$ python -q
>>> import numpy as np
>>> np.set_printoptions(precision=2, suppress=True, linewidth=160)
>>> rnd = lambda a: np.round(a, 2) + 0
>>> rng = np.random.default_rng(4490)
>>> X = rng.normal(size=(29, 3)) + 20 * np.array([0, 0, 1])
>>> rnd(X)
array([[-1.48,  0.21, 20.67],
       [ 0.02, -0.9 , 18.87],
       [ 0.21, -0.61, 20.05],
       [-0.5 , -0.96, 19.61],
       [ 0.2 , -0.49, 18.96],
       [ 0.4 ,  1.64, 20.02],
       [ 0.73, -0.76, 18.27],
       [ 0.07,  1.55, 19.32],
       [ 0.39,  1.62, 17.5 ],
       [-0.95, -0.24, 20.95],
       [-0.88, -0.72, 20.01],
       [ 1.15, -1.38, 19.44],
       [-1.16,  0.83, 18.86],
       [-1.53, -0.75, 19.5 ],
       [-0.39,  0.97, 19.58],
       [-0.28, -0.02, 20.34],
       [-2.12, -1.61, 19.12],
       [-0.77,  1.42, 19.5 ],
       [-0.66, -1.  , 17.96],
       [-0.42, -0.46, 19.86],
       [ 0.34,  1.52, 19.19],
       [-0.1 ,  0.94, 19.08],
       [-0.22,  0.92, 19.61],
       [-0.12, -0.15, 18.88],
       [-1.19,  0.08, 18.59],
       [ 1.18, -2.09, 21.13],
       [-1.15, -0.75, 18.94],
       [-0.48, -1.05, 18.76],
       [-1.41, -0.25, 18.64]])
>>> q, vecs = np.linalg.qr(X[:, :1])[0], np.linalg.qr(X[:, 1:])[0]
>>> sigma = np.linalg.svd(q.T @ vecs, compute_uv=False)
>>> (sigma > 0.9).sum()
np.int64(0)
>>> rnd(np.degrees(np.arccos(sigma.clip(0, 1))))
array([64.09])
>>> rnd(sigma)
array([0.44])
>>> x = np.array([2, 5, 3])
>>> target = X @ x
>>> rnd(np.linalg.solve(X.T @ X, X.T @ target))
array([2., 5., 3.])
>>> target = target + 0.1 * rng.normal(size=29)
>>> rnd(target)
array([59.94, 52.21, 57.53, 53.17, 54.76, 69.08, 52.51, 65.82, 61.46, 59.72, 54.86, 53.93, 58.43, 51.63, 62.63, 60.57, 45.14, 64.18, 47.58, 56.56, 65.87,
       61.69, 62.91, 55.62, 53.79, 55.44, 50.8 , 50.27, 52.02])
>>> coef, *_ = np.linalg.lstsq(X, target)
>>> rnd(np.linalg.norm(target - X @ coef))
np.float64(0.49)
>>> [round(float(np.linalg.norm(np.linalg.solve(X.T @ X + lam * np.eye(3), X.T @ target))), 2) for lam in (0, 1, 10, 100)]
[6.15, 5.99, 5.0, 3.17]
>>> rnd(coef)
array([2.03, 4.96, 3.  ])
